% python3 -q
>>> import numpy as np
>>> from numpy import linalg as LA
>>> np.set_printoptions(precision=2, suppress=True, linewidth=200)
>>> rd = lambda a: np.round(a, 2) + 0
>>> E = np.array([[0, -2, -2], [-1, 1, 3], [1, 1, 1], [2, -4, -8]])
>>> other = E / np.sqrt((E ** 2).mean(axis=1, keepdims=True))
>>> other[2]
array([1., 1., 1.])
>>> LA.matrix_rank(E - E.mean(axis=1, keepdims=True))
np.int64(2)
>>> rd(E - E.mean(axis=1, keepdims=True))
array([[ 1.33, -0.67, -0.67],
       [-2.  ,  0.  ,  2.  ],
       [ 0.  ,  0.  ,  0.  ],
       [ 5.33, -0.67, -4.67]])
>>> P = E @ LA.solve(E.T @ E, E.T)
>>> rd(LA.eigvalsh(P))
array([0., 1., 1., 1.])
>>> rd(np.diag(P))
array([0.83, 0.33, 1.  , 0.83])
>>> np.allclose(P @ P, P)
True
>>> rd(P @ E[:, 2])
array([-2.,  3.,  1., -8.])
>>> rd(P)
array([[ 0.83,  0.33,  0.  ,  0.17],
       [ 0.33,  0.33,  0.  , -0.33],
       [ 0.  ,  0.  ,  1.  ,  0.  ],
       [ 0.17, -0.33,  0.  ,  0.83]])
>>> ang = np.radians(180)
>>> Rm = np.eye(3)
>>> Rm[0, 0] = Rm[2, 2] = np.cos(ang)
>>> Rm[0, 2], Rm[2, 0] = -np.sin(ang), np.sin(ang)
>>> rd(Rm)
array([[-1.,  0.,  0.],
       [ 0.,  1.,  0.],
       [ 0.,  0., -1.]])
>>> other = E @ Rm.T
>>> rd(LA.svd(E, compute_uv=False)), rd(LA.svd(other, compute_uv=False))
(array([10.14,  1.69,  0.57]), array([10.14,  1.69,  0.57]))
>>> rd(other)
array([[ 0., -2.,  2.],
       [ 1.,  1., -3.],
       [-1.,  1., -1.],
       [-2., -4.,  8.]])
>>> np.allclose(LA.norm(E, axis=1), LA.norm(other, axis=1))
True
>>> rd(np.abs(other - E).max(axis=0))
array([ 4.,  0., 16.])
